In [1]: import numpy as np

In [2]: np.set_printoptions(precision=2, suppress=True, linewidth=200)

In [3]: A = np.load("a.npy")

In [4]: print(A)
[[2. 1. 0. 0. 0. 0. 0. 0.]
 [0. 2. 1. 0. 0. 0. 0. 0.]
 [0. 0. 2. 1. 0. 0. 0. 0.]
 [0. 0. 0. 2. 1. 0. 0. 0.]
 [0. 0. 0. 0. 2. 1. 0. 0.]
 [0. 0. 0. 0. 0. 2. 1. 0.]
 [0. 0. 0. 0. 0. 0. 2. 1.]
 [0. 0. 0. 0. 0. 0. 0. 2.]]

In [5]: # triangular: eigenvalues sit on the diagonal

In [6]: x = np.array([-8, -9, 3, 0, 0, -8, 3, 2])

In [7]: print(A @ (2 * x))
[-50. -30.  12.   0. -16. -26.  16.   8.]

In [8]: print(A * x)
[[-16.  -9.   0.   0.   0.  -0.   0.   0.]
 [ -0. -18.   3.   0.   0.  -0.   0.   0.]
 [ -0.  -0.   6.   0.   0.  -0.   0.   0.]
 [ -0.  -0.   0.   0.   0.  -0.   0.   0.]
 [ -0.  -0.   0.   0.   0.  -8.   0.   0.]
 [ -0.  -0.   0.   0.   0. -16.   3.   0.]
 [ -0.  -0.   0.   0.   0.  -0.   6.   2.]
 [ -0.  -0.   0.   0.   0.  -0.   0.   4.]]

In [9]: print((A * x).sum(axis=1))
[-25. -15.   6.   0.  -8. -13.   8.   4.]

In [10]: print(A @ np.eye(8)[0])
[2. 0. 0. 0. 0. 0. 0. 0.]

In [11]: t3 = np.stack([A, -1 * A, A[::-1]])

In [12]: print(np.linalg.norm(t3, axis=(1, 2)))
[6.24 6.24 6.24]

In [13]: print(t3.sum(axis=0))
[[0. 0. 0. 0. 0. 0. 0. 2.]
 [0. 0. 0. 0. 0. 0. 2. 1.]
 [0. 0. 0. 0. 0. 2. 1. 0.]
 [0. 0. 0. 0. 2. 1. 0. 0.]
 [0. 0. 0. 2. 1. 0. 0. 0.]
 [0. 0. 2. 1. 0. 0. 0. 0.]
 [0. 2. 1. 0. 0. 0. 0. 0.]
 [2. 1. 0. 0. 0. 0. 0. 0.]]

In [14]: print(np.linalg.matrix_rank(t3.reshape(3, -1)))
2

In [15]: print(np.count_nonzero(A))
15

In [16]: print(np.abs(A).max())
2.0

In [17]: print(np.diff(A, axis=0))
[[-2.  1.  1.  0.  0.  0.  0.  0.]
 [ 0. -2.  1.  1.  0.  0.  0.  0.]
 [ 0.  0. -2.  1.  1.  0.  0.  0.]
 [ 0.  0.  0. -2.  1.  1.  0.  0.]
 [ 0.  0.  0.  0. -2.  1.  1.  0.]
 [ 0.  0.  0.  0.  0. -2.  1.  1.]
 [ 0.  0.  0.  0.  0.  0. -2.  1.]]

In [18]: print(A.sum(axis=0))
[2. 3. 3. 3. 3. 3. 3. 3.]

In [19]: print(A - A[0])
[[ 0.  0.  0.  0.  0.  0.  0.  0.]
 [-2.  1.  1.  0.  0.  0.  0.  0.]
 [-2. -1.  2.  1.  0.  0.  0.  0.]
 [-2. -1.  0.  2.  1.  0.  0.  0.]
 [-2. -1.  0.  0.  2.  1.  0.  0.]
 [-2. -1.  0.  0.  0.  2.  1.  0.]
 [-2. -1.  0.  0.  0.  0.  2.  1.]
 [-2. -1.  0.  0.  0.  0.  0.  2.]]

In [20]: print(A.shape)
(8, 8)

In [21]: print(np.linalg.svd(A, compute_uv=False))
[2.96 2.83 2.62 2.35 2.02 1.67 1.34 1.1 ]

In [22]: Y = A / np.sqrt((A ** 2).mean(axis=1, keepdims=True))

In [23]: print(np.linalg.matrix_rank(A - A.mean(axis=1, keepdims=True)))
7

In [24]: print(Y[7])
[0.   0.   0.   0.   0.   0.   0.   2.83]

In [25]: print(A - A.mean(axis=1, keepdims=True))
[[ 1.62  0.62 -0.38 -0.38 -0.38 -0.38 -0.38 -0.38]
 [-0.38  1.62  0.62 -0.38 -0.38 -0.38 -0.38 -0.38]
 [-0.38 -0.38  1.62  0.62 -0.38 -0.38 -0.38 -0.38]
 [-0.38 -0.38 -0.38  1.62  0.62 -0.38 -0.38 -0.38]
 [-0.38 -0.38 -0.38 -0.38  1.62  0.62 -0.38 -0.38]
 [-0.38 -0.38 -0.38 -0.38 -0.38  1.62  0.62 -0.38]
 [-0.38 -0.38 -0.38 -0.38 -0.38 -0.38  1.62  0.62]
 [-0.25 -0.25 -0.25 -0.25 -0.25 -0.25 -0.25  1.75]]

In [26]: print(np.linalg.matrix_rank(Y) == np.linalg.matrix_rank(A))
True

In [27]: print(np.linalg.matrix_rank(A - A[0, 0] * np.eye(8)))
7

In [28]: print(np.sort(np.linalg.eigvals(A)))
[2. 2. 2. 2. 2. 2. 2. 2.]

In [29]: print(A @ A)
[[4. 4. 1. 0. 0. 0. 0. 0.]
 [0. 4. 4. 1. 0. 0. 0. 0.]
 [0. 0. 4. 4. 1. 0. 0. 0.]
 [0. 0. 0. 4. 4. 1. 0. 0.]
 [0. 0. 0. 0. 4. 4. 1. 0.]
 [0. 0. 0. 0. 0. 4. 4. 1.]
 [0. 0. 0. 0. 0. 0. 4. 4.]
 [0. 0. 0. 0. 0. 0. 0. 4.]]

In [30]: m1 = np.load("run15.npy")

In [31]: print(m1)
[[ -1  -3   1  -4   3   2  -4   2]
 [  4   2  -2  -4   3   4   5  -2]
 [ 11   3  -5 -16  12  14  11  -4]]

In [32]: # looks like rank 2

In [33]: def softmax(z):
    ...:     e = np.exp(z - z.max(axis=-1, keepdims=True))
    ...:     return e / e.sum(axis=-1, keepdims=True)
    ...: 

In [34]: print(np.round(softmax(10 * A[7]), 2) + 0)
[0. 0. 0. 0. 0. 0. 0. 1.]

In [35]: print(softmax(A[7] + 4))
[0.07 0.07 0.07 0.07 0.07 0.07 0.07 0.51]

In [36]: att = A @ A.T / np.sqrt(8)

In [37]: print(softmax(att))
[[0.42 0.15 0.07 0.07 0.07 0.07 0.07 0.07]
 [0.14 0.39 0.14 0.07 0.07 0.07 0.07 0.07]
 [0.07 0.14 0.39 0.14 0.07 0.07 0.07 0.07]
 [0.07 0.07 0.14 0.39 0.14 0.07 0.07 0.07]
 [0.07 0.07 0.07 0.14 0.39 0.14 0.07 0.07]
 [0.07 0.07 0.07 0.07 0.14 0.39 0.14 0.07]
 [0.07 0.07 0.07 0.07 0.07 0.14 0.39 0.14]
 [0.08 0.08 0.08 0.08 0.08 0.08 0.17 0.34]]

In [38]: left, s, Vt = np.linalg.svd(m1)

In [39]: evecs = Vt[:(s > 1e-8).sum()]

In [40]: rng = np.random.default_rng(50319)

In [41]: x = m1[2] + 3 * m1[1] + rng.integers(2) * np.eye(8)[6]

In [42]: print(x)
[ 23.   9. -11. -28.  21.  26.  26. -10.]

In [43]: print(np.linalg.matrix_rank(np.vstack([m1, x])))
2

In [44]: print(np.diag(evecs.T @ evecs))
[0.18 0.19 0.06 0.45 0.26 0.25 0.51 0.11]

In [45]: print(np.linalg.matrix_rank(m1, rtol=0.1))
2

In [46]: print(np.argsort(-np.linalg.norm(m1, axis=0).round(6), kind="stable")[:3])
[3 5 4]

In [47]: print(np.linalg.cond(m1) > 100)
True

In [48]: J = np.load("x.npy")

In [49]: print(J)
[[ 0 -4 -5]
 [-1 11 -6]
 [-7  3 -7]]

In [50]: Y = np.linalg.inv(J)

In [51]: print(np.round(np.linalg.det(J) * np.linalg.det(Y), 2))
1.0

In [52]: print((np.abs(Y) > 1e-9).astype(int))
[[1 1 1]
 [1 1 1]
 [1 1 1]]

In [53]: print(np.round(np.linalg.cond(J), 2))
3.6

In [54]: print(Y)
[[ 0.12  0.08 -0.15]
 [-0.07  0.07 -0.01]
 [-0.15 -0.05  0.01]]

In [55]: x = np.array([-1, -1, 1])

In [56]: y = Y @ x

In [57]: print(y)
[-0.35 -0.01  0.21]

In [58]: print(np.round(np.linalg.solve(Y.T, Y[0]), 2) + 0)
[1. 0. 0.]

In [59]: print(np.round(np.linalg.solve(Y, Y[:, 2]), 2) + 0)
[0. 0. 1.]

In [60]: print(np.linalg.solve(Y, y))
[-1. -1.  1.]

In [61]: mat = np.load("data.npy")

In [62]: print(mat)
[[-12 -12   6  -6   6   6   6]
 [ -4  -4   2  -2   2   2   2]
 [-18 -18   9  -9   9   9   9]
 [  0   0   0   0   0   0   0]
 [ -8  -8   4  -4   4   4   4]
 [-14 -14   7  -7   7   7   7]
 [-18 -18   9  -9   9   9   9]
 [  0   0   0   0   0   0   0]
 [-16 -16   8  -8   8   8   8]
 [-14 -14   7  -7   7   7   7]]

In [63]: left, s, Vt = np.linalg.svd(mat)

In [64]: evecs = Vt[:(s > 1e-8).sum()]

In [65]: x = mat[0] + 3 * mat[1] + rng.integers(2) * np.eye(7)[1]

In [66]: print(x)
[-24. -23.  12. -12.  12.  12.  12.]

In [67]: print(np.allclose(evecs.T @ evecs @ x, x))
False

In [68]: print(np.diag(evecs.T @ evecs))
[0.31 0.31 0.08 0.08 0.08 0.08 0.08]

In [69]: print([round(float(x), 2) for x in np.linalg.svd(mat, compute_uv=False)[:3]])
[70.29, 0.0, 0.0]

In [70]: print(np.round(np.linalg.norm(mat, 2) / np.linalg.norm(mat), 2))
1.0

In [71]: print(np.linalg.matrix_rank(mat, rtol=0.1))
1

In [72]: print(np.argsort(-np.linalg.norm(mat, axis=0).round(6), kind="stable")[:3])
[0 1 2]

In [73]: print(np.linalg.cond(mat) > 100)
True

In [74]: X = np.array([[0, 6, -1, 5, -3],
    ...:     [-6, 0, -5, -4, -8],
    ...:     [1, 5, 0, -2, 1],
    ...:     [-5, 4, 2, 0, 6],
    ...:     [3, 8, -1, -6, 0]])

In [75]: # looks like rank 4

In [76]: rk = np.linalg.matrix_rank(X)

In [77]: print(rk)
4

In [78]: N = np.linalg.svd(X)[2][rk:].T

In [79]: print(N.shape)
(5, 1)

In [80]: print(np.round(X @ N, 2) + 0)
[[0.]
 [0.]
 [0.]
 [0.]
 [0.]]

In [81]: print(np.allclose(X @ N, 0))
True

In [82]: print([int(np.linalg.matrix_rank(X[:, :j + 1])) for j in range(5)])
[1, 2, 3, 4, 4]

In [83]: print(np.linalg.matrix_rank(X.T @ X), np.linalg.matrix_rank(X @ X.T))
4 4

In [84]: print(N[:, 0] / N[np.abs(N[:, 0]).round(6).argmax(), 0])
[-0.11  0.06  1.   -0.15 -0.47]
